In [1]: import numpy as np

In [2]: import numpy.linalg as la

In [3]: np.set_printoptions(precision=1, suppress=True, linewidth=140, sign=" ")

In [4]: W0 = np.array([[-0.5, 0.5, -1.7], [-1.0, -0.6, 1.0], [-1.0, -0.5, -0.5]])

In [5]: W0
Out[5]: 
array([[-0.5,  0.5, -1.7],
       [-1. , -0.6,  1. ],
       [-1. , -0.5, -0.5]])

In [6]: t3 = np.stack([W0, 5 * W0, W0[::-1]])

In [7]: la.det(t3)
Out[7]: array([  -1. , -122.5,    1. ])

In [8]: t3.shape
Out[8]: (3, 3, 3)

In [9]: np.einsum("bij,cij->bc", t3, t3)
Out[9]: 
array([[   7.2,   36.2,    4.6],
       [  36.2,  181.2,   22.8],
       [   4.6,   22.8,    7.2]])

In [10]: (t3 @ W0.T).shape
Out[10]: (3, 3, 3)

In [11]: la.matrix_rank(t3)
Out[11]: array([ 3,  3,  3])

In [12]: np.allclose(W0, W0.T)
Out[12]: False

In [13]: (W0 - W0.T) / 2
Out[13]: 
array([[ 0. ,  0.8, -0.3],
       [-0.8,  0. ,  0.8],
       [ 0.3, -0.8,  0. ]])

In [14]: np.allclose(W0 @ W0.T, W0.T @ W0)
Out[14]: False

In [15]: np.round(np.abs(la.eigvals(W0)).max(), 1)
Out[15]: np.float64(1.8)

In [16]: x = np.array([2, 3, 3])

In [17]: W0 @ (2 * x)
Out[17]: array([ -9.2,  -1.6, -10. ])

In [18]: np.sign((W0 @ x).round(6))
Out[18]: array([-1., -1., -1.])

In [19]: (W0 @ x).argmax()
Out[19]: np.int64(1)

In [20]: u = np.array([-1, -1, 3])

In [21]: other = W0 + np.outer(u, np.eye(3)[0])

In [22]: other
Out[22]: 
array([[-1.5,  0.5, -1.7],
       [-2. , -0.6,  1. ],
       [ 2. , -0.5, -0.5]])

In [23]: la.matrix_rank(la.inv(other) - la.inv(W0), tol=1e-8)
Out[23]: np.int64(1)

In [24]: data = np.load("w.npy")

In [25]: data
Out[25]: 
array([[ 1,  0,  0,  0],
       [-5,  1,  0,  0],
       [ 2,  4,  1,  0],
       [-2,  3,  4,  1]])

In [26]: u, r1 = W0[1], W0[2]

In [27]: round(u @ u, 1)
Out[27]: np.float64(2.4)

In [28]: pr = (u @ r1) / (u @ u) * u

In [29]: round((r1 - pr) @ u, 1)
Out[29]: np.float64(0.0)

In [30]: np.outer(u, r1)
Out[30]: 
array([[ 1. ,  0.5,  0.5],
       [ 0.6,  0.3,  0.3],
       [-1. , -0.5, -0.5]])

In [31]: r1 - pr
Out[31]: array([-0.7, -0.3, -0.8])

In [32]: np.round(la.norm(u + r1) ** 2 + la.norm(u - r1) ** 2, 1)
Out[32]: np.float64(7.7)

In [33]: la.matrix_rank(np.outer(u, r1))
Out[33]: np.int64(1)

In [34]: np.sort(np.abs(la.eigvals(data)))
Out[34]: array([ 1.,  1.,  1.,  1.])

In [35]: np.trace(data)
Out[35]: np.int64(4)

In [36]: la.matrix_power(data, 2)
Out[36]: 
array([[  1,   0,   0,   0],
       [-10,   1,   0,   0],
       [-16,   8,   1,   0],
       [-11,  22,   8,   1]])

In [37]: x = np.array([0, 3, 0, 3])

In [38]: h = np.maximum(data @ x, 0)

In [39]: h
Out[39]: array([  0,   3,  12,  12])

In [40]: other = data / la.norm(data, axis=1, keepdims=True)

In [41]: C2 = other @ other.T

In [42]: round(np.degrees(np.arccos(np.clip(C2[3, 1], -1, 1))), 1)
Out[42]: np.float64(62.3)

In [43]: (np.abs(C2) > 0.9).astype(int)
Out[43]: 
array([[ 1,  1,  0,  0],
       [ 1,  1,  0,  0],
       [ 0,  0,  1,  0],
       [ 0,  0,  0,  1]])

In [44]: la.norm(other, axis=1)
Out[44]: array([ 1.,  1.,  1.,  1.])

In [45]: A = np.load("out2.npy")

In [46]: A
Out[46]: 
array([[ 1., -2.,  0.,  0.],
       [-2., -1., -2.,  0.],
       [ 0., -2.,  1., -2.],
       [ 0.,  0., -2., -3.]])

In [47]: w, vecs = la.eigh(A)

In [48]: x = np.array([0, 2, 4, 0])

In [49]: vecs * np.maximum(w, 0) @ vecs.T
Out[49]: 
array([[ 1.5, -1. ,  0.4, -0.1],
       [-1. ,  1. , -1. ,  0.3],
       [ 0.4, -1. ,  1.9, -0.7],
       [-0.1,  0.3, -0.7,  0.2]])

In [50]: x @ A @ x / (x @ x), round(w[0], 1), round(w[-1], 1)
Out[50]: (np.float64(-1.0), np.float64(-4.2), np.float64(3.3))

In [51]: X = np.array([[1.0, 1.2, 4.4],
    ...:     [0.0, -0.8, -0.3],
    ...:     [-0.3, -0.7, -1.1],
    ...:     [-1.5, 0.2, -6.5],
    ...:     [-2.0, -0.8, -8.1],
    ...:     [-0.9, -1.3, -3.2],
    ...:     [-1.4, -0.3, -5.6],
    ...:     [-1.6, 0.1, -6.4],
    ...:     [-0.7, -0.9, -2.6],
    ...:     [-0.2, -0.7, -1.2],
    ...:     [0.6, 0.3, 2.1],
    ...:     [0.3, 0.7, 1.4],
    ...:     [0.0, 1.1, 0.0],
    ...:     [0.5, 2.4, 1.8]])

In [52]: # column 2 dominates

In [53]: z = X[:, 2] > np.median(X[:, 2])

In [54]: u = X[z].mean(axis=0) - X[~z].mean(axis=0)

In [55]: np.argsort(-np.abs(u).round(6), kind="stable")
Out[55]: array([ 2,  0,  1])

In [56]: P = X @ la.solve(X.T @ X, X.T)

In [57]: np.allclose(P @ P, P)
Out[57]: True

In [58]: np.round(np.diag(P), 1) + 0
Out[58]: array([ 0.3,  0.2,  0. ,  0.4,  0.3,  0.3,  0.2,  0.3,  0.1,  0.2,  0.1,  0.1,  0.1,  0.5])

In [59]: P @ X[:, 1]
Out[59]: array([ 1.2, -0.8, -0.7,  0.2, -0.8, -1.3, -0.3,  0.1, -0.9, -0.7,  0.3,  0.7,  1.1,  2.4])

In [60]: np.argsort(-la.norm(X, axis=0).round(6), kind="stable")[:3]
Out[60]: array([ 2,  0,  1])

In [61]: la.matrix_rank(X, rtol=0.1)
Out[61]: np.int64(2)

In [62]: la.cond(X) > 100
Out[62]: np.False_

In [63]: round(np.log10(la.cond(X)))
Out[63]: 2

In [64]: x = np.array([2, 0, 1])

In [65]: y = X @ x

In [66]: np.round(la.pinv(X) @ X, 1) + 0
Out[66]: 
array([[ 1.,  0.,  0.],
       [ 0.,  1.,  0.],
       [ 0.,  0.,  1.]])

In [67]: y
Out[67]: array([  6.4,  -0.3,  -1.7,  -9.5, -12.1,  -5. ,  -8.4,  -9.6,  -4. ,  -1.6,   3.3,   2. ,   0. ,   2.8])

In [68]: rng = np.random.default_rng(83247)

In [69]: y = y + 0.1 * rng.normal(size=14)

In [70]: y.round(1) + 0
Out[70]: array([  6.3,  -0.4,  -1.7,  -9.7, -12.2,  -5. ,  -8.3,  -9.6,  -3.9,  -1.6,   3.3,   2.1,   0. ,   2.8])

In [71]: coef, *_ = la.lstsq(X, y)

In [72]: coef.round()
Out[72]: array([ 2., -0.,  1.])

In [73]: M = np.loadtxt("case16.csv", delimiter=",")

In [74]: M
Out[74]: 
array([[ 0.,  0.,  4.,  0.],
       [ 3.,  0.,  0.,  0.],
       [ 0.,  0.,  0.,  1.],
       [ 0.,  2.,  0.,  0.]])

In [75]: M[:, 1] @ M[:, 2]
Out[75]: np.float64(0.0)

In [76]: M.T @ M
Out[76]: 
array([[  9.,   0.,   0.,   0.],
       [  0.,   4.,   0.,   0.],
       [  0.,   0.,  16.,   0.],
       [  0.,   0.,   0.,   1.]])

In [77]: la.norm(M, axis=0)
Out[77]: array([ 3.,  2.,  4.,  1.])

In [78]: left, sv, vt = la.svd(W0, full_matrices=False)

In [79]: np.round(left.T @ left, 1) + 0
Out[79]: 
array([[ 1.,  0.,  0.],
       [ 0.,  1.,  0.],
       [ 0.,  0.,  1.]])

In [80]: np.round(np.abs(vt[0]), 1) + 0
Out[80]: array([ 0. ,  0.3,  1. ])

In [81]: z = rng.permutation(4)

In [82]: z
Out[82]: array([ 0,  3,  1,  2])

In [83]: other = M[z][:, z]

In [84]: np.sort(np.abs(la.eigvals(other)))
Out[84]: array([ 2.2,  2.2,  2.2,  2.2])

In [85]: np.diag(other)
Out[85]: array([ 0.,  0.,  0.,  0.])

In [86]: np.trace(other)
Out[86]: np.float64(0.0)

In [87]: other
Out[87]: 
array([[ 0.,  0.,  0.,  4.],
       [ 0.,  0.,  2.,  0.],
       [ 3.,  0.,  0.,  0.],
       [ 0.,  1.,  0.,  0.]])

In [88]: np.allclose(other, M)
Out[88]: False

In [89]: other.T @ other
Out[89]: 
array([[  9.,   0.,   0.,   0.],
       [  0.,   1.,   0.,   0.],
       [  0.,   0.,   4.,   0.],
       [  0.,   0.,   0.,  16.]])

In [90]: la.svd(other, compute_uv=False)
Out[90]: array([ 4.,  3.,  2.,  1.])
